% python3 -q
>>> import numpy as np
>>> np.set_printoptions(precision=2, suppress=True, linewidth=200, sign=" ")
>>> X = np.load("layer4.npy")
>>> X
array([[ 2,  1,  1,  2],
       [ 4,  3,  3,  4],
       [ 1,  0,  0,  1],
       [ 1,  0,  0,  1]])
>>> # null space of dimension 2
>>> X.sum(axis=1)
array([  6,  14,   2,   2])
>>> X.shape
(4, 4)
>>> X.mean(axis=0)
array([ 2.,  1.,  1.,  2.])
>>> X.sum(axis=0)
array([ 8,  4,  4,  8])
>>> np.allclose(X[:-1].T @ np.linalg.lstsq(X[:-1].T, X[-1])[0], X[-1])
True
>>> np.linalg.lstsq(X[:-1].T, X[-1])[2]
np.int32(2)
>>> np.unique(X.round(6), axis=0).shape
(3, 4)
>>> X @ np.linalg.pinv(X) @ X
array([[ 2.,  1.,  1.,  2.],
       [ 4.,  3.,  3.,  4.],
       [ 1.,  0.,  0.,  1.],
       [ 1.,  0.,  0.,  1.]])
>>> np.abs(np.diag(np.linalg.qr(X)[1])) > 1e-9
array([ True,  True, False, False])
>>> np.round(np.linalg.eigvals(X), 2) + 0
array([ 5.24,  0.76,  0.  ,  0.  ])
>>> np.kron(np.eye(2, dtype=int), X)
array([[ 2,  1,  1,  2,  0,  0,  0,  0],
       [ 4,  3,  3,  4,  0,  0,  0,  0],
       [ 1,  0,  0,  1,  0,  0,  0,  0],
       [ 1,  0,  0,  1,  0,  0,  0,  0],
       [ 0,  0,  0,  0,  2,  1,  1,  2],
       [ 0,  0,  0,  0,  4,  3,  3,  4],
       [ 0,  0,  0,  0,  1,  0,  0,  1],
       [ 0,  0,  0,  0,  1,  0,  0,  1]])
>>> left, sigma, vt = np.linalg.svd(X)
>>> V = vt[:(sigma > 1e-8).sum()]
>>> rng = np.random.default_rng(120628)
>>> x0 = X[1] + 2 * X[2] + rng.integers(2) * np.eye(4)[0]
>>> x0
array([ 6.,  3.,  3.,  6.])
>>> np.linalg.matrix_rank(np.vstack([X, x0]))
np.int64(2)
>>> round(np.linalg.norm(x0 - V.T @ V @ x0), 2)
np.float64(0.0)
>>> np.round(V.T @ V, 2) + 0
array([[ 0.5,  0. ,  0. ,  0.5],
       [ 0. ,  0.5,  0.5,  0. ],
       [ 0. ,  0.5,  0.5,  0. ],
       [ 0.5,  0. ,  0. ,  0.5]])
>>> np.allclose(V.T @ V @ x0, x0)
True
>>> left, sigma, vt = np.linalg.svd(X, full_matrices=False)
>>> np.round(left.T @ X @ vt.T, 2) + 0
array([[ 7.9 ,  0.  ,  0.  ,  0.  ],
       [ 0.  ,  1.24,  0.  ,  0.  ],
       [ 0.  ,  0.  ,  0.  ,  0.  ],
       [ 0.  ,  0.  ,  0.  ,  0.  ]])
>>> round(float(np.sqrt((sigma ** 2).sum())), 2), np.round(np.linalg.norm(X), 2)
(8.0, np.float64(8.0))
>>> (sigma > 1e-8).sum()
np.int64(2)
>>> sigma.round(2) + 0
array([ 7.9 ,  1.24,  0.  ,  0.  ])
>>> np.round(sigma / sigma[0], 2) + 0
array([ 1.  ,  0.16,  0.  ,  0.  ])
>>> np.round(vt @ vt.T, 2) + 0
array([[ 1.,  0.,  0.,  0.],
       [ 0.,  1.,  0.,  0.],
       [ 0.,  0.,  1.,  0.],
       [ 0.,  0.,  0.,  1.]])
>>> np.abs(vt[0])
array([ 0.59,  0.39,  0.39,  0.59])
>>> np.cumsum(sigma ** 2) / np.sum(sigma ** 2)
array([ 0.98,  1.  ,  1.  ,  1.  ])
>>> np.abs(left[:, 0]).round(6).argmax()
np.int64(1)
>>> np.allclose(left * sigma @ vt, X)
True
>>> A = np.load("block0.npy")
>>> A
array([[ 2,  2,  2,  2],
       [ 1,  2,  1,  2],
       [ 2,  2,  2,  2],
       [ 1,  2,  1,  2]])
>>> # column 2 repeats column 0
>>> A @ np.linalg.pinv(A) @ A
array([[ 2.,  2.,  2.,  2.],
       [ 1.,  2.,  1.,  2.],
       [ 2.,  2.,  2.,  2.],
       [ 1.,  2.,  1.,  2.]])
>>> np.linalg.lstsq(A[:-1].T, A[-1])[2]
np.int32(2)
>>> round(np.trace(np.linalg.pinv(A) @ A), 2)
np.float64(2.0)
>>> left, sigma, vt = np.linalg.svd(A)
>>> np.argmax(sigma[:-1] / (sigma[1:] + 1e-6)) + 1
np.int64(2)
>>> A2 = left[:, :2] @ np.diag(sigma[:2]) @ vt[:2]
>>> np.linalg.matrix_rank(A, rtol=0.05)
np.int64(2)
>>> np.round(np.linalg.norm(A - A2, 2), 2), round(float(sigma[2]), 2)
(np.float64(0.0), 0.0)
>>> round(np.abs(A - A2).max(), 2)
np.float64(0.0)
>>> np.linalg.matrix_rank(A, rtol=0.1)
np.int64(2)
>>> round(float(np.linalg.norm(A, 2) / np.linalg.norm(A)), 2)
0.99
>>> rk = np.linalg.matrix_rank(A)
>>> rk
np.int64(2)
>>> N = np.linalg.svd(A)[2][rk:].T
>>> N.shape
(4, 2)
>>> np.allclose(A @ N, 0)
True
>>> np.round(N @ N.T, 2) + 0
array([[ 0.5,  0. , -0.5,  0. ],
       [ 0. ,  0.5,  0. , -0.5],
       [-0.5,  0. ,  0.5,  0. ],
       [ 0. , -0.5,  0. ,  0.5]])
>>> [int(np.linalg.matrix_rank(np.delete(A, i, axis=0))) for i in range(4)]
[2, 2, 2, 2]
>>> np.linalg.matrix_rank(A.T @ A), np.linalg.matrix_rank(A @ A.T)
(np.int64(2), np.int64(2))
>>> [int(np.linalg.matrix_rank(A[:, :j + 1])) for j in range(4)]
[1, 2, 2, 2]
>>> E = np.load("x.npy")
>>> E
array([[  1.1,  -1.2,  -0.7],
       [ -0.2,  -1.2,   0.4],
       [ -0.1,   0. ,   0.2],
       [  1.6,  -0.5,  -1.5],
       [  0.4,   1.2,   0.1],
       [  0.6,  -0.4,   0.5],
       [  1. ,  -0.3,  -0.9],
       [ -1.9,   1.2,   1.5],
       [ -1.9,  -0.1,   0.5],
       [ -1.3,  -0.3,  -2.4],
       [  0.1,   1. ,  -0.6],
       [  1. ,  -1.5,  -0.7],
       [ -2.7,  -2.8,  -0.8],
       [  1. ,   1.3,   0. ],
       [  0.4,  -0.9,   0.9],
       [ -1. ,   0.7,   0.6],
       [  1.3,   2. ,   0.8],
       [ -6. , -18. ,  38. ],
       [  0.4,   0.2,   1.1],
       [  1.8,   0. ,  -0.9]])
>>> # row 17 is much longer than the rest
>>> cen = E - E.mean(axis=0)
>>> V = np.linalg.svd(cen)[2][:1]
>>> A2 = cen - cen @ V.T @ V
>>> round(np.linalg.norm(A2) / np.linalg.norm(cen), 2)
np.float64(0.18)
>>> np.cov(cen @ V.T, rowvar=False)
array( 91.25)
>>> D = np.linalg.norm(E[:, None] - E[None], axis=-1)
>>> D[:5, :5]
array([[ 0.  ,  1.7 ,  1.92,  1.17,  2.62],
       [ 1.7 ,  0.  ,  1.22,  2.71,  2.49],
       [ 1.92,  1.22,  0.  ,  2.46,  1.3 ],
       [ 1.17,  2.71,  2.46,  0.  ,  2.62],
       [ 2.62,  2.49,  1.3 ,  2.62,  0.  ]])
>>> D[12].round(6).argsort(kind="stable")[:4]
array([ 12,   8,   1,   9])
>>> D.shape
(20, 20)
>>> D.mean(axis=1).argmax()
np.int64(17)
>>> np.unravel_index(D.round(6).argmax(), D.shape)
(np.int64(9), np.int64(17))
>>> np.flatnonzero(D[12] < D.mean() / 2)
array([  8,  12])
>>> cen = (E - E.mean(axis=0)) / E.std(axis=0)
>>> np.argwhere(np.abs(cen) > 2)
array([[ 17,   0],
       [ 17,   1],
       [ 17,   2]])
>>> c = np.linalg.lstsq(np.delete(cen, 1, axis=1), cen[:, 1])[0]
>>> round(1 - np.var(cen[:, 1] - np.delete(cen, 1, axis=1) @ c), 2)
np.float64(0.9)
>>> c
array([ 0.1 , -0.87])
>>> np.abs(c).argmax()
np.int64(1)
>>> A2 = np.array([[3, -3, 0, 3], [-2, 0, -2, -3], [-2, -4, 3, 2], [4, -3, 0, -5]])
>>> mat = np.triu(A2, 1)
>>> mat
array([[ 0, -3,  0,  3],
       [ 0,  0, -2, -3],
       [ 0,  0,  0,  2],
       [ 0,  0,  0,  0]])
>>> # triangular, det is the product of the diagonal
>>> np.linalg.matrix_power(mat, 3)
array([[  0,   0,   0,  12],
       [  0,   0,   0,   0],
       [  0,   0,   0,   0],
       [  0,   0,   0,   0]])
>>> (mat - mat.T) / 2
array([[ 0. , -1.5,  0. ,  1.5],
       [ 1.5,  0. , -1. , -1.5],
       [ 0. ,  1. ,  0. ,  1. ],
       [-1.5,  1.5, -1. ,  0. ]])
>>> np.allclose(mat @ mat.T, mat.T @ mat)
False
>>> np.sort(np.abs(np.linalg.eigvals(mat)))
array([ 0.,  0.,  0.,  0.])
>>> left, sigma, vt = np.linalg.svd(mat)
>>> sigma
array([ 5.27,  2.52,  0.9 ,  0.  ])
>>> np.argmax(sigma[:-1] / (sigma[1:] + 1e-6)) + 1
np.int64(3)
>>> A2 = left[:, :3] @ np.diag(sigma[:3]) @ vt[:3]
>>> round(np.linalg.norm(mat - A2, 2), 2), sigma[3]
(np.float64(0.0), np.float64(0.0))
>>> np.round(np.linalg.norm(mat - A2) / np.linalg.norm(mat), 2)
np.float64(0.0)
>>> arr = np.load("data.npy")
>>> arr
array([[-8,  2,  8],
       [ 2,  4, -8],
       [ 8, -8, -2]])
>>> ev, V = np.linalg.eigh(arr)
>>> x0 = np.array([1, 0, 0])
>>> np.abs(arr).sum(axis=1).max(), round(np.abs(ev).max(), 2)
(np.int64(18), np.float64(15.67))
>>> V * np.abs(ev) @ V.T
array([[ 8.75, -4.95, -5.55],
       [-4.95,  7.55, -1.57],
       [-5.55, -1.57,  9.93]])
>>> V * np.maximum(ev, 0) @ V.T
array([[ 0.38, -1.48,  1.22],
       [-1.48,  5.78, -4.79],
       [ 1.22, -4.79,  3.97]])
>>> (np.sign(V[:, -1].round(6)) == np.sign(V[0, -1].round(6))).astype(int)
array([ 1,  0,  1])
>>> np.linalg.eigvalsh(arr[1:, 1:])
array([-7.54,  9.54])
>>> W0 = np.loadtxt("test18.csv", delimiter=",")
>>> W0
array([[-3.77,  1.  ,  4.68],
       [-1.74,  0.45,  0.92],
       [ 5.47, -2.25, -3.  ],
       [-2.28,  1.12,  2.05],
       [-0.92, -0.04,  2.66],
       [ 0.28, -0.01, -0.99],
       [ 0.45, -0.35,  0.14],
       [-0.06, -0.07, -0.85],
       [-1.77,  0.57,  2.95],
       [ 0.62, -0.79, -0.15],
       [ 2.48, -0.54, -3.26],
       [ 0.54, -0.37,  0.18],
       [-0.65,  0.47,  0.48],
       [-3.32,  1.35,  3.32],
       [ 5.06, -1.24, -8.6 ],
       [ 2.33, -0.69, -3.25],
       [-1.74, -0.04,  2.77],
       [-1.54,  0.12,  1.82],
       [-1.54,  0.69,  1.16],
       [-1.05,  0.3 ,  1.29]])
>>> gram = np.cov(W0, rowvar=False)
>>> np.round(np.corrcoef(W0[:, 2], W0[:, 0])[0, 1], 2)
np.float64(-0.92)
>>> np.round(np.polyfit(W0[:, 2], W0[:, 0], 1), 2) + 0
array([-0.74,  0.  ])
>>> gram.shape
(3, 3)
>>> np.argsort(-W0.std(axis=0).round(6), kind="stable")
array([ 2,  0,  1])
